$ python3 -q
>>> import numpy as np
>>> import numpy.linalg as la
>>> np.set_printoptions(precision=3, suppress=True, linewidth=200)
>>> rnd = lambda a: np.round(a, 3) + 0
>>> M = np.load("w.npy")
>>> print(M)
[[ 0  1  3]
 [-1  0 -5]
 [-3  5  0]]
>>> print(np.argsort(-la.norm(M, axis=0).round(6), kind="stable")[:3])
[2 1 0]
>>> print(la.matrix_rank(M, rtol=0.1))
2
>>> proj = np.triu(np.array([[9, 8, -6], [0, 7, 9], [8, -9, -6]]), 1) + np.eye(3)
>>> Y = proj @ M @ la.inv(proj)
>>> print(proj @ M - M @ proj)
[[ 10. -30. -49.]
 [-27.  53.  -6.]
 [  0.  24. -63.]]
>>> print(rnd(np.poly(Y)))
[ 1.  0. 35.  0.]
>>> print(rnd(la.det(Y)))
0.0
>>> C2 = M.T @ M
>>> print(C2)
[[ 10 -15   5]
 [-15  26   3]
 [  5   3  34]]
>>> print(la.matrix_rank(C2))
2
>>> print(rnd(la.eigvalsh(C2)[::-1]))
[35. 35.  0.]
>>> K = np.loadtxt("out15.csv", delimiter=",")
>>> print(K)
[[ 0.8   -0.9    0.5  ]
 [-1.184 -0.04   0.026]
 [-0.9    0.6    0.1  ]]
>>> u = np.array([1, 1, 3])
>>> Y = K + np.outer(u, np.eye(3)[2])
>>> print(Y)
[[ 0.8   -0.9    1.5  ]
 [-1.184 -0.04   1.026]
 [-0.9    0.6    3.1  ]]
>>> Y = la.invert(K)
Traceback (most recent call last):
  File "<python-input-22>", line 1, in <module>
    Y = la.invert(K)
        ^^^^^^^^^
AttributeError: module 'numpy.linalg' has no attribute 'invert'
>>> Y = la.inv(K)
>>> print(rnd(K @ Y))
[[1. 0. 0.]
 [0. 1. 0.]
 [0. 0. 1.]]
>>> print(rnd(la.cond(K)))
5.985
>>> print(rnd(la.inv(Y)))
[[ 0.8   -0.9    0.5  ]
 [-1.184 -0.04   0.026]
 [-0.9    0.6    0.1  ]]
>>> print(rnd(Y))
[[ 0.041 -0.822  0.007]
 [-0.2   -1.117  1.292]
 [ 1.573 -0.696  2.314]]
>>> print(rnd(la.det(K) * la.det(Y)))
1.0
>>> print(rnd(la.slogdet(K)[0]))
-1.0
>>> m1 = np.loadtxt("run5.csv", delimiter=",")
>>> print(rnd(m1))
[[-0.824  0.543  0.16 ]
 [-0.137 -0.466  0.874]
 [ 0.549  0.699  0.458]]
>>> # keeps lengths
>>> print(rnd(m1[:, 2] @ m1[:, 1]))
0.0
>>> print(rnd(la.pinv(m1)))
[[-0.824 -0.137  0.549]
 [ 0.543 -0.466  0.699]
 [ 0.16   0.874  0.458]]
>>> print(rnd(la.svd(m1, compute_uv=False)))
[1. 1. 1.]
>>> print(rnd(la.norm(m1, axis=0)))
[1. 1. 1.]
>>> u = np.array([-2, 2])
>>> print(rnd(np.cross(m1[0, :3], m1[1, :3])))
[0.549 0.699 0.458]
>>> print(rnd(np.correlate(m1[0], m1[1], "full")))
[-0.721  0.859  0.    -0.149 -0.022]
>>> F = np.load("data.npy")
>>> print(F)
[[0. 3. 1.]
 [1. 3. 3.]
 [0. 0. 1.]]
>>> Y = la.inv(F)
>>> print((np.abs(Y) > 1e-9).astype(int))
[[1 1 1]
 [1 0 1]
 [0 0 1]]
>>> print(rnd(Y))
[[-1.     1.    -2.   ]
 [ 0.333  0.    -0.333]
 [ 0.     0.     1.   ]]
>>> print(rnd(la.inv(Y)))
[[0. 3. 1.]
 [1. 3. 3.]
 [0. 0. 1.]]
>>> print(rnd(F @ Y))
[[1. 0. 0.]
 [0. 1. 0.]
 [0. 0. 1.]]
>>> print(rnd(la.slogdet(F)[0]))
-1.0
>>> feats = np.load("mat.npy")
>>> print(feats)
[[ 3.129  6.497  9.679 -9.553]
 [-0.839  9.457 11.165  2.299]
 [ 5.726 -5.024 -3.153  0.007]]
>>> Y = np.array([[1, 1, 1], [0, 1, 1]])
>>> C = np.kron(Y, feats)
>>> print(C)
[[ 3.129  6.497  9.679 -9.553  3.129  6.497  9.679 -9.553  3.129  6.497  9.679 -9.553]
 [-0.839  9.457 11.165  2.299 -0.839  9.457 11.165  2.299 -0.839  9.457 11.165  2.299]
 [ 5.726 -5.024 -3.153  0.007  5.726 -5.024 -3.153  0.007  5.726 -5.024 -3.153  0.007]
 [ 0.     0.     0.    -0.     3.129  6.497  9.679 -9.553  3.129  6.497  9.679 -9.553]
 [-0.     0.     0.     0.    -0.839  9.457 11.165  2.299 -0.839  9.457 11.165  2.299]
 [ 0.    -0.    -0.     0.     5.726 -5.024 -3.153  0.007  5.726 -5.024 -3.153  0.007]]
>>> Y = feats / la.norm(feats, axis=1, keepdims=True)
>>> C2 = Y @ Y.T
>>> print(rnd(np.degrees(np.arccos(np.clip(C2[0, 2], -1, 1)))))
110.918
>>> print((C2 - 2 * np.eye(3)).round(6).argmax(axis=1))
[1 0 0]
>>> print(rnd(la.norm(Y, axis=1)))
[1. 1. 1.]
>>> print(rnd(C2[0]))
[ 1.     0.635 -0.357]
>>> vec = np.array([2, -4, -3, -4])
>>> h = np.maximum(feats @ vec, 0)
>>> print(rnd(np.maximum(feats @ vec, 0) - np.maximum(-feats @ vec, 0)))
[-10.555 -82.197  40.979]
>>> print(rnd(feats.T @ h))
[ 234.646 -205.878 -129.207    0.287]
>>> print(rnd(np.maximum(feats @ (3 * vec), 0)))
[  0.      0.    122.937]
>>> print(np.flatnonzero(h > 1e-9))
[2]
>>> t3 = np.stack([feats, 2 * feats, feats[::-1]])
>>> print(la.matrix_rank(t3))
[3 3 3]
>>> print(la.matrix_rank(t3.reshape(3, -1)))
2
>>> print(rnd(np.einsum("bij,cij->bc", t3, t3)))
[[ 524.995 1049.99   129.463]
 [1049.99  2099.98   258.927]
 [ 129.463  258.927  524.995]]
>>> print(t3.shape)
(3, 3, 4)
>>> print(rnd(la.norm(t3, axis=(1, 2))))
[22.913 45.826 22.913]
>>> W = np.array([[-2, 3, -2, 1], [-2, 2, 3, -2], [0, -3, 1, 3], [2, -2, 0, 1]])
>>> c = np.array([2, 1, 0, 0])
>>> act = np.maximum(feats @ W + c, 0)
>>> print(rnd((act > 0).mean(axis=0)))
[0.333 0.667 0.667 1.   ]
>>> C = np.array([[-1, 4], [-9, -8], [-2, 6], [-3, 9]])
>>> print(rnd(act @ C))
[[-195.731  116.443]
 [-130.551  391.653]
 [-177.751  -81.262]]
>>> X = np.load("test6.npy")
>>> print(X)
[[-18  -6 -23  11]
 [ 18 -18  27   9]
 [  1  20  -2 -17]]
>>> # rows and columns are dependent
>>> C2 = X.T @ X
>>> print(np.trace(C2), (X ** 2).sum())
3162 3162
>>> print(la.matrix_rank(C2))
2
>>> print(np.diag(C2))
[ 649  760 1262  491]
>>> print(rnd(la.eigvalsh(C2)[::-1]))
[2068.929 1093.071    0.       0.   ]
>>> print((X @ X.T).shape)
(3, 3)
>>> A = np.load("sample13.npy")
>>> print(A)
[[-1 -1  2 -2]
 [-1 -1 -1  2]
 [ 2 -1 -1 -1]
 [-2  2 -1 -1]]
>>> u = np.array([1, 0])
>>> print(np.correlate(A[3], A[1], "full"))
[-4  6 -2 -1  0  2  1]
>>> print(np.cross(A[3, :3], A[1, :3]))
[-3 -1  4]
>>> print(np.array([np.convolve(row, u, "same") for row in A]))
[[-1 -1  2 -2]
 [-1 -1 -1  2]
 [ 2 -1 -1 -1]
 [-2  2 -1 -1]]
>>> print(np.convolve(A[3], u))
[-2  2 -1 -1  0]
>>> u = np.array([9, 7, 0, 5])
>>> Y = A + np.outer(u, np.eye(4)[3])
>>> print(la.matrix_rank(Y - A))
1
>>> print(la.matrix_rank(la.inv(Y) - la.inv(A), tol=1e-8))
1
>>> vec = np.array([4, 4, 2, 3])
>>> rhs = A @ vec
>>> c, lr = np.zeros(4), 1 / la.norm(A, 2) ** 2
>>> for i in range(5):
...     c -= lr * A.T @ (A @ c - rhs)
...     if i % 1 == 0: print(i, round(la.norm(A @ c - rhs), 3))
... 
0 7.594
1 6.341
2 5.372
3 4.575
4 3.904
>>> print(rnd(la.cond(A)))
2.618
>>> print(rnd(c))
[2.927 2.274 0.33  1.974]
>>> print(A.reshape(2, -1))
[[-1 -1  2 -2 -1 -1 -1  2]
 [ 2 -1 -1 -1 -2  2 -1 -1]]
>>> t3 = A.reshape(4, 2, -1)
>>> print(t3.sum(axis=1))
[[ 1 -3]
 [-2  1]
 [ 1 -2]
 [-3  1]]
>>> print(t3.shape)
(4, 2, 2)
>>> print(t3[:, 0])
[[-1 -1]
 [-1 -1]
 [ 2 -1]
 [-2  2]]
>>> print(t3.transpose(1, 0, 2))
[[[-1 -1]
  [-1 -1]
  [ 2 -1]
  [-2  2]]

 [[ 2 -2]
  [-1  2]
  [-1 -1]
  [-1 -1]]]
>>> print(rnd(la.norm(A, axis=1)))
[3.162 2.646 2.646 3.162]
>>> print(rnd(la.norm(A, axis=0)))
[3.162 2.646 2.646 3.162]
>>> print(rnd(la.norm(A, 1)), rnd(la.norm(A, np.inf)))
6.0 6.0
>>> print(rnd(la.norm(A, "nuc")))
11.083
>>> print(rnd(la.norm(A[0] - A[1])))
5.0
>>> print(rnd(la.norm(A, 2)))
3.618
>>> print(rnd(la.norm(A[0], 1)), rnd(la.norm(A[0], np.inf)))
6.0 2.0
>>> J = -1 * np.eye(3) + np.ones((3, 3))
>>> print(J)
[[0. 1. 1.]
 [1. 0. 1.]
 [1. 1. 0.]]
>>> # symmetric, so the eigenvalues are real
>>> print(rnd(np.sort(np.abs(la.eigvals(F)))))
[0.791 1.    3.791]
>>> assert F == F.T
Traceback (most recent call last):
  File "<python-input-120>", line 1, in <module>
    assert F == F.T
           ^^^^^^^^
ValueError: The truth value of an array with more than one element is ambiguous. Use a.any() or a.all()
>>> la.determinant(F)
Traceback (most recent call last):
  File "<python-input-121>", line 1, in <module>
    la.determinant(F)
    ^^^^^^^^^^^^^^
AttributeError: module 'numpy.linalg' has no attribute 'determinant'
>>> print(np.trace(F))
4.0
>>> print(rnd(la.det(F)))
-3.0
>>> Q, V = la.qr(J[:, :1])[0], la.qr(J[:, 1:])[0]
>>> s = la.svd(Q.T @ V, compute_uv=False)
>>> print((s > 0.9).sum())
0
>>> print(rnd(np.degrees(np.arccos(s.clip(0, 1)))))
[54.736]
>>> vals, V = la.eigvalsh(J)
Traceback (most recent call last):
  File "<python-input-128>", line 1, in <module>
    vals, V = la.eigvalsh(J)
    ^^^^^^^
ValueError: too many values to unpack (expected 2)
>>> vals, V = la.eigh(J)
>>> print(rnd(vals))
[-1. -1.  2.]
>>> print(np.unique(vals.round(6) + 0, return_counts=True)[1])
[2 1]
